$ ipython --no-banner

In [1]: import numpy as np

In [2]: from numpy import linalg as LA

In [3]: np.set_printoptions(precision=2, suppress=True, linewidth=200)

In [4]: tidy = lambda a: np.round(a, 2) + 0

In [5]: X = np.loadtxt("block5.csv", delimiter=",")

In [6]: X
Out[6]: 
array([[ 0.85, -1.31,  0.72],
       [-0.53,  1.8 , -1.51],
       [-0.43,  0.66, -0.1 ]])

In [7]: out = np.array([[-5, 4, -5], [3, 2, -5], [-3, -2, -3]])

In [8]: print(tidy(out.T @ X.T))
[[-10.34  12.58   4.43]
 [ -0.66   4.5   -0.2 ]
 [  0.14  -1.82  -0.85]]

In [9]: tidy(np.einsum("ik,kj->ji", X, out))
Out[9]: 
array([[-10.34,  12.58,   4.43],
       [ -0.66,   4.5 ,  -0.2 ],
       [  0.14,  -1.82,  -0.85]])

In [10]: np.vstack([X, out.T]).shape
Out[10]: (6, 3)

In [11]: LA.matrix_rank(X @ out)
Out[11]: np.int64(3)

In [12]: x0 = np.array([0, 3, -1])

In [13]: target = X @ x0

In [14]: target
Out[14]: array([-4.65,  6.91,  2.08])

In [15]: print(tidy(LA.solve(X, target)))
[ 0.  3. -1.]

In [16]: print(tidy(LA.solve(X, 3 * target)))
[ 0.  9. -3.]

In [17]: tidy(LA.solve(X.T, X[0]))
Out[17]: array([1., 0., 0.])

In [18]: print(tidy(LA.det(X.T)))
0.22

In [19]: tidy(LA.det(2 * X)), tidy(LA.det(X))
Out[19]: (np.float64(1.75), np.float64(0.22))

In [20]: print(np.kron(np.eye(2, dtype=int), X))
[[ 0.85 -1.31  0.72  0.   -0.    0.  ]
 [-0.53  1.8  -1.51 -0.    0.   -0.  ]
 [-0.43  0.66 -0.1  -0.    0.   -0.  ]
 [ 0.   -0.    0.    0.85 -1.31  0.72]
 [-0.    0.   -0.   -0.53  1.8  -1.51]
 [-0.    0.   -0.   -0.43  0.66 -0.1 ]]

In [21]: tidy(LA.eigvals(X).sum().real)
Out[21]: np.float64(2.55)

In [22]: tidy(LA.det(X[::-1]))
Out[22]: np.float64(-0.22)

In [23]: tidy(LA.eigvals(X))
Out[23]: array([0.14+0.j  , 1.2 +0.29j, 1.2 -0.29j])
